$ python -q
>>> import numpy as np
>>> np.set_printoptions(precision=1, suppress=True, linewidth=140, floatmode="fixed")
>>> s = 5 * 0.7 ** np.arange(7)
>>> Q, _ = np.linalg.qr(np.array([[0.2, -0.1, 0.0, 1.5, -1.3, -0.6, 0.6],
...     [0.1, 0.6, 0.7, 1.6, 1.4, -0.8, -0.5],
...     [-0.5, 0.5, 1.5, -0.4, 0.2, 0.5, -1.2],
...     [-0.9, -0.8, 1.7, -0.5, -2.5, -1.2, 1.6],
...     [-1.2, 0.6, 0.5, 1.0, -0.9, -0.7, 0.8],
...     [0.0, 2.4, -0.2, -0.8, 0.4, -0.2, -0.3],
...     [-1.2, 0.7, -0.5, -1.0, -1.1, 0.7, 0.4]]))
>>> rng = np.random.default_rng(752)
>>> m1 = rng.normal(size=(31, 7)) * s @ Q
>>> m1.round(1) + 0
array([[ 0.4,  1.8, -0.3,  1.6,  1.0, -4.0, -0.3],
       [ 2.2,  0.4, -5.1,  1.1,  1.0, -1.2, -0.2],
       [-3.1,  0.6,  4.0,  1.2, -0.7,  2.1,  0.1],
       [-0.5, -2.8, -3.9, -4.7, -3.6,  2.1,  5.1],
       [ 0.5, -1.3, -0.8,  6.5, -8.0,  1.5, -1.6],
       [-0.1, -1.3, -3.1, -2.3, -1.3, -3.4,  0.4],
       [-1.0,  2.4,  4.6,  4.3,  0.2,  4.9, -0.6],
       [-1.4, -2.1, -1.0, -1.1, -6.5,  1.9,  2.7],
       [-1.0, -1.2, -0.5,  2.7, -5.3,  2.3,  3.2],
       [-0.1, -1.1, -1.3, -5.5, -1.4,  5.8,  5.0],
       [ 1.9,  2.3,  2.5,  5.5, -0.3,  0.0, -4.2],
       [ 0.6,  0.3,  1.3, -5.6,  7.0,  2.2,  0.5],
       [ 0.3, -0.4,  0.3, -3.4,  3.0, -1.5, -0.3],
       [ 0.9,  3.2, -1.1, -0.2,  7.5, -2.3, -0.7],
       [-1.4, -1.3, -2.2, -6.3, -1.8, -0.7,  4.7],
       [ 0.4,  1.4,  2.0,  3.9,  0.1,  1.4, -0.4],
       [-0.2, -0.9,  3.1, -2.1,  2.5,  0.7, -2.2],
       [ 2.5, -2.0, -2.6,  0.7, -5.7,  1.5, -0.2],
       [ 0.0, -1.5, -5.0, -3.2,  2.9, -6.7,  2.1],
       [ 0.9,  0.6,  1.1,  2.8, -0.6,  0.0, -1.5],
       [-0.1, -0.3,  1.6, -1.3,  3.8, -2.7, -1.9],
       [-1.1, -2.3, -2.3, -4.7,  1.6, -0.1,  2.4],
       [ 0.2,  0.8,  0.6,  0.3, -1.3,  0.3, -1.7],
       [-0.6, -2.5, -3.2, -7.8,  4.8, -3.6,  3.4],
       [ 0.4, -0.9, -0.1, -2.5,  0.3,  3.4,  1.9],
       [-0.5, -1.1, -1.9, -2.5,  2.5, -4.8, -0.1],
       [ 0.6,  0.7, -1.1,  1.7, -3.1, -1.4, -2.6],
       [ 0.0, -1.0, -5.2, -8.3,  1.5,  2.3,  5.5],
       [ 0.5,  0.1, -0.4, -0.8, -1.5,  1.8,  1.2],
       [-1.0, -1.8, -0.8, -3.1,  1.4, -1.6,  1.5],
       [-1.3,  0.0,  1.2,  1.8, -4.9,  1.6, -0.3]])
>>> out = m1 / np.linalg.norm(m1, axis=1, keepdims=True)
>>> C2 = out @ out.T
>>> np.argwhere(np.triu(np.abs(C2) > 0.95, 1))
array([[ 5,  6],
       [10, 14],
       [10, 19],
       [10, 21],
       [19, 21],
       [23, 29]])
